>>> import numpy as np
>>> np.set_printoptions(precision=2, suppress=True, linewidth=100, floatmode="fixed")
>>> rd = lambda a: np.round(a, 2) + 0
>>> M = np.loadtxt("layer10.csv", delimiter=",")
>>> M
array([[-1.00, -1.00, -2.00, -1.00,  1.00, -2.00, -2.00,  2.00,  0.00,  0.00],
       [ 2.00,  2.00,  2.00,  1.00,  2.00,  0.00,  0.00,  0.00,  1.00,  1.00],
       [-2.00,  0.00,  2.00, -2.00,  0.00,  2.00,  1.00,  0.00, -2.00,  0.00],
       [-1.00,  0.00,  2.00, -1.00,  1.00,  1.00,  2.00,  0.00,  0.00, -1.00],
       [ 1.00,  1.00,  2.00,  1.00, -2.00, -1.00, -1.00,  1.00,  0.00,  1.00],
       [ 1.00,  1.00,  2.00,  1.00, -2.00, -1.00, -1.00,  1.00,  0.00,  1.00],
       [-1.00, -2.00,  0.00,  2.00,  2.00,  1.00,  0.00, -2.00,  0.00, -1.00]])
>>> Uu, sig, vt = np.linalg.svd(M)
>>> rd(sig)
array([6.67, 5.90, 4.76, 3.28, 2.59, 1.60, 0.00])
>>> np.argmax(sig[:-1] / (sig[1:] + 1e-6)) + 1
np.int64(6)
>>> A2 = Uu[:, :6] @ np.diag(sig[:6]) @ vt[:6]
>>> rd(A2)
array([[-1.00, -1.00, -2.00, -1.00,  1.00, -2.00, -2.00,  2.00,  0.00,  0.00],
       [ 2.00,  2.00,  2.00,  1.00,  2.00,  0.00,  0.00,  0.00,  1.00,  1.00],
       [-2.00,  0.00,  2.00, -2.00,  0.00,  2.00,  1.00,  0.00, -2.00,  0.00],
       [-1.00,  0.00,  2.00, -1.00,  1.00,  1.00,  2.00,  0.00,  0.00, -1.00],
       [ 1.00,  1.00,  2.00,  1.00, -2.00, -1.00, -1.00,  1.00,  0.00,  1.00],
       [ 1.00,  1.00,  2.00,  1.00, -2.00, -1.00, -1.00,  1.00,  0.00,  1.00],
       [-1.00, -2.00,  0.00,  2.00,  2.00,  1.00,  0.00, -2.00,  0.00, -1.00]])
>>> rd(np.linalg.norm(M - A2) / np.linalg.norm(M))
np.float64(0.0)
>>> C = np.array([[-3, -5, 2, -3, 0], [-2, 5, 4, 4, -4], [-5, -4, 4, 0, -4]])
>>> J = np.repeat(C, 29 // 3, axis=0)
>>> rng = np.random.default_rng(7024)
>>> J = J + 0.3 * rng.normal(size=J.shape)
>>> rd(J)
array([[-2.52, -5.13,  2.51, -2.97, -0.23],
       [-3.13, -5.47,  1.86, -2.92, -0.22],
       [-2.56, -4.76,  2.10, -3.02, -0.13],
       [-2.66, -5.20,  1.99, -3.24, -0.04],
       [-3.11, -5.14,  1.81, -2.94, -0.44],
       [-3.12, -5.06,  1.89, -2.90,  0.43],
       [-2.59, -4.52,  2.47, -2.49, -0.36],
       [-3.19, -4.76,  2.22, -3.40, -0.52],
       [-3.12, -5.28,  1.93, -2.79, -0.35],
       [-2.56,  4.64,  3.83,  4.03, -4.07],
       [-2.25,  4.82,  3.82,  4.18, -4.03],
       [-2.41,  5.57,  4.41,  4.06, -4.23],
       [-2.12,  4.99,  4.54,  3.86, -4.78],
       [-1.41,  5.46,  3.96,  3.67, -3.67],
       [-1.74,  4.95,  3.72,  4.34, -3.65],
       [-1.87,  4.60,  4.02,  3.41, -4.28],
       [-2.13,  5.10,  4.30,  4.11, -4.46],
       [-2.52,  5.07,  3.73,  4.04, -3.93],
       [-5.79, -3.54,  3.94, -0.09, -3.80],
       [-5.07, -4.19,  3.99,  0.16, -4.42],
       [-5.07, -3.90,  3.90,  0.54, -4.46],
       [-5.35, -3.85,  4.24, -0.35, -4.07],
       [-5.29, -4.25,  3.80, -0.30, -3.51],
       [-4.87, -4.07,  3.63, -0.18, -3.78],
       [-5.42, -3.59,  3.83,  0.36, -3.80],
       [-5.14, -4.53,  3.64, -0.50, -4.21],
       [-5.26, -4.14,  4.31, -0.01, -4.46]])
>>> C2 = np.cov(J, rowvar=False)
>>> C2.shape
(5, 5)
>>> np.argsort(-J.std(axis=0).round(6), kind="stable")
array([1, 3, 4, 0, 2])
>>> np.argwhere(np.triu(np.abs(np.corrcoef(J.T)) > 0.8, 1))
array([[1, 3],
       [2, 3],
       [2, 4],
       [3, 4]])
>>> rd(C2)
array([[ 1.94,  3.89, -0.27,  1.27,  0.68],
       [ 3.89, 21.30,  2.64, 12.59, -5.06],
       [-0.27,  2.64,  0.89,  2.23, -1.74],
       [ 1.27, 12.59,  2.23,  8.46, -4.46],
       [ 0.68, -5.06, -1.74, -4.46,  3.58]])
>>> rd(np.polyfit(J[:, 3], J[:, 2], 1))
array([0.26, 3.26])
>>> rd(np.linalg.eigvalsh(C2)[::-1])
array([31.55,  4.41,  0.11,  0.07,  0.03])
>>> def softmax(z):
...     e = np.exp(z - z.max(axis=-1, keepdims=True))
...     return e / e.sum(axis=-1, keepdims=True)
... 
>>> rd(softmax(J[19]))
array([0.00, 0.00, 0.98, 0.02, 0.00])
>>> rd(softmax(J).sum(axis=1))
array([1.00, 1.00, 1.00, 1.00, 1.00, 1.00, 1.00, 1.00, 1.00, 1.00, 1.00, 1.00, 1.00, 1.00, 1.00,
       1.00, 1.00, 1.00, 1.00, 1.00, 1.00, 1.00, 1.00, 1.00, 1.00, 1.00, 1.00])
>>> rd(softmax(10 * J[19]))
array([0.00, 0.00, 1.00, 0.00, 0.00])
>>> S = J @ J.T / np.sqrt(5)
>>> softmax(S).round(6).argmax(axis=1)
array([ 1,  1,  1,  1,  1,  1, 25,  1,  1, 11, 11, 11, 11, 11, 11, 11, 11, 11, 26, 26, 26, 26, 26,
       26, 26, 26, 26])
>>> A2 = np.c_[J[:, :3] @ np.array([[0, 2, 0], [0, 2, 1], [1, 2, 2]]), np.array([2, 2, 0, 2, 3, 1, 3, 3, 3, 3, 1, 2, 2, 0, 3, 2, 1, 0, 3, 0, 3, 2, 2, 1, 1, 3, 2])]
>>> rd(A2)
array([[  2.51, -10.29,  -0.11,   2.00],
       [  1.86, -13.49,  -1.75,   2.00],
       [  2.10, -10.44,  -0.57,   0.00],
       [  1.99, -11.74,  -1.22,   2.00],
       [  1.81, -12.89,  -1.52,   3.00],
       [  1.89, -12.58,  -1.28,   1.00],
       [  2.47,  -9.28,   0.41,   3.00],
       [  2.22, -11.46,  -0.33,   3.00],
       [  1.93, -12.94,  -1.42,   3.00],
       [  3.83,  11.81,  12.30,   3.00],
       [  3.82,  12.76,  12.45,   1.00],
       [  4.41,  15.14,  14.39,   2.00],
       [  4.54,  14.82,  14.07,   2.00],
       [  3.96,  16.02,  13.38,   0.00],
       [  3.72,  13.88,  12.40,   3.00],
       [  4.02,  13.50,  12.64,   2.00],
       [  4.30,  14.54,  13.70,   1.00],
       [  3.73,  12.56,  12.54,   0.00],
       [  3.94, -10.77,   4.34,   3.00],
       [  3.99, -10.53,   3.79,   0.00],
       [  3.90, -10.15,   3.90,   3.00],
       [  4.24,  -9.92,   4.62,   2.00],
       [  3.80, -11.49,   3.34,   2.00],
       [  3.63, -10.61,   3.19,   1.00],
       [  3.83, -10.37,   4.07,   1.00],
       [  3.64, -12.06,   2.75,   3.00],
       [  4.31, -10.19,   4.47,   2.00]])
>>> rd(np.linalg.lstsq(J, A2[:, 0])[0])
array([0.00, 0.00, 1.00, 0.00, 0.00])
>>> X = np.loadtxt("w.csv", delimiter=",")
>>> rd(X)
array([[-12.28, -22.91,  -3.55,   4.27,   5.60, -31.77],
       [-10.01, -18.78,  -2.97,   4.53,   4.99, -26.10],
       [ -6.31, -11.84,  -2.04,   4.57,   3.68, -16.49],
       [ -3.50,  -6.22,  -1.36,   3.97,   2.20,  -8.61],
       [ -3.23,  -5.66,  -1.30,   3.85,   2.02,  -7.81],
       [ -2.28,  -3.63,  -1.07,   3.26,   1.27,  -4.91],
       [ -2.13,  -3.30,  -1.03,   3.13,   1.13,  -4.43],
       [ -1.33,  -1.47,  -0.82,   2.10,   0.23,  -1.78],
       [ -0.99,  -0.71,  -0.69,   1.32,  -0.24,  -0.67],
       [ -0.68,  -0.27,  -0.49,   0.50,  -0.48,  -0.08],
       [  2.48,   1.25,   1.42,   1.23,   2.50,   0.68],
       [  7.04,   4.56,   3.64,   4.65,   6.57,   3.61],
       [  7.04,   4.56,   3.65,   4.65,   6.57,   3.61],
       [ 16.79,  13.05,   7.98,  12.47,  14.21,  12.23],
       [ 17.31,  13.52,   8.20,  12.89,  14.59,  12.74],
       [ 20.24,  16.26,   9.45,  15.26,  16.72,  15.64],
       [ 27.66,  23.43,  12.55,  21.26,  21.92,  23.39]])
>>> # rows and columns are dependent
>>> Uu, sig, vt = np.linalg.svd(X)
>>> rd(sig)
array([93.36, 44.71,  5.49,  0.00,  0.00,  0.00])
>>> A2 = Uu[:, :3] @ np.diag(sig[:3]) @ vt[:3]
>>> np.linalg.matrix_rank(X, rtol=0.05)
np.int64(3)
>>> rd(np.linalg.norm(X - A2) / np.linalg.norm(X))
np.float64(0.0)
>>> rd(np.abs(X - A2).max())
np.float64(0.0)
>>> C = X[[1, 4]].astype(float)
>>> for _ in range(6):
...     idx = np.linalg.norm(X[:, None] - C, axis=-1).argmin(axis=1)
...     C = np.array([X[idx == j].mean(axis=0) for j in range(2)])
... 
>>> idx
array([0, 0, 0, 1, 1, 1, 1, 1, 1, 1, 1, 1, 1, 1, 1, 1, 1])
>>> rd(C[1] - C[0])
array([15.56, 21.80,  5.72,  2.01,  1.61, 27.90])
>>> np.bincount(idx)
array([ 3, 14])
>>> np.abs(C[1] - C[0]).argmax()
np.int64(5)
>>> C = np.array([[3, 8, 7, 7, 5, 8, 0, 6, 4, 2]])
>>> feats = rng.normal(size=(43, 1)) @ C + np.array([1, 2, 1, 1, 1, 3, 0, 0, 1, 1])
>>> rd(feats)
array([[  2.92,   7.12,   5.48,   5.48,   4.20,   8.12,   0.00,   3.84,   3.56,   2.28],
       [ -0.72,  -2.57,  -3.00,  -3.00,  -1.86,  -1.57,   0.00,  -3.43,  -1.29,  -0.14],
       [  8.00,  20.66,  17.32,  17.32,  12.66,  21.66,   0.00,  13.99,  10.33,   5.66],
       [  2.98,   7.28,   5.62,   5.62,   4.30,   8.28,   0.00,   3.96,   3.64,   2.32],
       [  1.29,   2.77,   1.67,   1.67,   1.48,   3.77,   0.00,   0.58,   1.38,   1.19],
       [ -2.09,  -6.24,  -6.21,  -6.21,  -4.15,  -5.24,   0.00,  -6.18,  -3.12,  -1.06],
       [ -1.95,  -5.87,  -5.89,  -5.89,  -3.92,  -4.87,   0.00,  -5.90,  -2.94,  -0.97],
       [  2.18,   5.14,   3.75,   3.75,   2.96,   6.14,   0.00,   2.35,   2.57,   1.78],
       [  2.15,   5.06,   3.67,   3.67,   2.91,   6.06,   0.00,   2.29,   2.53,   1.76],
       [  4.71,  11.90,   9.67,   9.67,   7.19,  12.90,   0.00,   7.43,   5.95,   3.48],
       [ -3.51, -10.04,  -9.53,  -9.53,  -6.52,  -9.04,   0.00,  -9.03,  -5.02,  -2.01],
       [ -3.78, -10.75, -10.16, -10.16,  -6.97,  -9.75,   0.00,  -9.56,  -5.37,  -2.19],
       [  5.16,  13.09,  10.71,  10.71,   7.93,  14.09,   0.00,   8.32,   6.55,   3.77],
       [  5.42,  13.78,  11.31,  11.31,   8.36,  14.78,   0.00,   8.84,   6.89,   3.95],
       [ -3.33,  -9.55,  -9.11,  -9.11,  -6.22,  -8.55,   0.00,  -8.67,  -4.78,  -1.89],
       [ -0.34,  -1.57,  -2.12,  -2.12,  -1.23,  -0.57,   0.00,  -2.67,  -0.78,   0.11],
       [  2.69,   6.51,   4.95,   4.95,   3.82,   7.51,   0.00,   3.38,   3.25,   2.13],
       [ -0.53,  -2.09,  -2.58,  -2.58,  -1.55,  -1.09,   0.00,  -3.07,  -1.04,  -0.02],
       [  2.81,   6.82,   5.22,   5.22,   4.01,   7.82,   0.00,   3.61,   3.41,   2.20],
       [ -0.21,  -1.21,  -1.81,  -1.81,  -1.01,  -0.21,   0.00,  -2.41,  -0.61,   0.20],
       [ -1.53,  -4.74,  -4.89,  -4.89,  -3.21,  -3.74,   0.00,  -5.05,  -2.37,  -0.68],
       [  6.46,  16.55,  13.73,  13.73,  10.09,  17.55,   0.00,  10.91,   8.28,   4.64],
       [ -1.52,  -4.72,  -4.88,  -4.88,  -3.20,  -3.72,   0.00,  -5.04,  -2.36,  -0.68],
       [  3.92,   9.80,   7.82,   7.82,   5.87,  10.80,   0.00,   5.85,   4.90,   2.95],
       [ -9.21, -25.22, -22.82, -22.82, -16.01, -24.22,   0.00, -20.41, -12.61,  -5.80],
       [ -0.13,  -1.02,  -1.64,  -1.64,  -0.89,  -0.02,   0.00,  -2.26,  -0.51,   0.25],
       [  2.20,   5.19,   3.79,   3.79,   2.99,   6.19,   0.00,   2.39,   2.60,   1.80],
       [  1.24,   2.64,   1.56,   1.56,   1.40,   3.64,   0.00,   0.48,   1.32,   1.16],
       [ -1.94,  -5.84,  -5.86,  -5.86,  -3.90,  -4.84,   0.00,  -5.88,  -2.92,  -0.96],
       [  0.22,  -0.08,  -0.82,  -0.82,  -0.30,   0.92,   0.00,  -1.56,  -0.04,   0.48],
       [  0.16,  -0.25,  -0.97,  -0.97,  -0.41,   0.75,   0.00,  -1.69,  -0.13,   0.44],
       [  1.86,   4.29,   3.00,   3.00,   2.43,   5.29,   0.00,   1.71,   2.14,   1.57],
       [  0.31,   0.16,  -0.61,  -0.61,  -0.15,   1.16,   0.00,  -1.38,   0.08,   0.54],
       [  3.92,   9.79,   7.82,   7.82,   5.87,  10.79,   0.00,   5.84,   4.90,   2.95],
       [  2.38,   5.67,   4.21,   4.21,   3.29,   6.67,   0.00,   2.75,   2.83,   1.92],
       [ -3.03,  -8.74,  -8.40,  -8.40,  -5.71,  -7.74,   0.00,  -8.06,  -4.37,  -1.69],
       [ -0.50,  -2.00,  -2.50,  -2.50,  -1.50,  -1.00,   0.00,  -3.00,  -1.00,   0.00],
       [  2.81,   6.83,   5.23,   5.23,   4.02,   7.83,   0.00,   3.62,   3.42,   2.21],
       [  1.97,   4.58,   3.25,   3.25,   2.61,   5.58,   0.00,   1.93,   2.29,   1.64],
       [  3.03,   7.41,   5.74,   5.74,   4.38,   8.41,   0.00,   4.06,   3.71,   2.35],
       [  2.91,   7.09,   5.45,   5.45,   4.18,   8.09,   0.00,   3.82,   3.54,   2.27],
       [  5.02,  12.72,  10.38,  10.38,   7.70,  13.72,   0.00,   8.04,   6.36,   3.68],
       [ -0.17,  -1.13,  -1.74,  -1.74,  -0.96,  -0.13,   0.00,  -2.35,  -0.57,   0.22]])
>>> np.linalg.lstsq(feats[:-1].T, feats[-1])[2]
np.int32(2)
>>> try:
...     np.linalg.inv(feats)
... except np.linalg.LinAlgError as e:
...     print(e)
... 
Last 2 dimensions of the array must be square
>>> A2 = feats / np.sqrt((feats ** 2).mean(axis=1, keepdims=True))
>>> np.linalg.matrix_rank(A2) == np.linalg.matrix_rank(feats)
np.True_
>>> rd(np.linalg.norm(A2, axis=1))
array([3.16, 3.16, 3.16, 3.16, 3.16, 3.16, 3.16, 3.16, 3.16, 3.16, 3.16, 3.16, 3.16, 3.16, 3.16,
       3.16, 3.16, 3.16, 3.16, 3.16, 3.16, 3.16, 3.16, 3.16, 3.16, 3.16, 3.16, 3.16, 3.16, 3.16,
       3.16, 3.16, 3.16, 3.16, 3.16, 3.16, 3.16, 3.16, 3.16, 3.16, 3.16, 3.16, 3.16])
>>> A2 = np.array([[1, 2], [2, 2]])
>>> m1 = np.tile(A2, (2, 2))
>>> m1
array([[1, 2, 1, 2],
       [2, 2, 2, 2],
       [1, 2, 1, 2],
       [2, 2, 2, 2]])
>>> vals, V = np.linalg.eigh(m1)
>>> x0 = np.array([1, 2, 1, -1])
>>> rd(np.linalg.eigvalsh(m1[1:, 1:]))
array([-0.70,  0.00,  5.70])
>>> rd(V * np.maximum(vals, 0) @ V.T)
array([[1.35, 1.73, 1.35, 1.73],
       [1.73, 2.21, 1.73, 2.21],
       [1.35, 1.73, 1.35, 1.73],
       [1.73, 2.21, 1.73, 2.21]])
>>> x0 @ m1 @ x0 / (x0 @ x0), rd(vals[0]), rd(vals[-1])
(np.float64(2.0), np.float64(-1.12), np.float64(7.12))
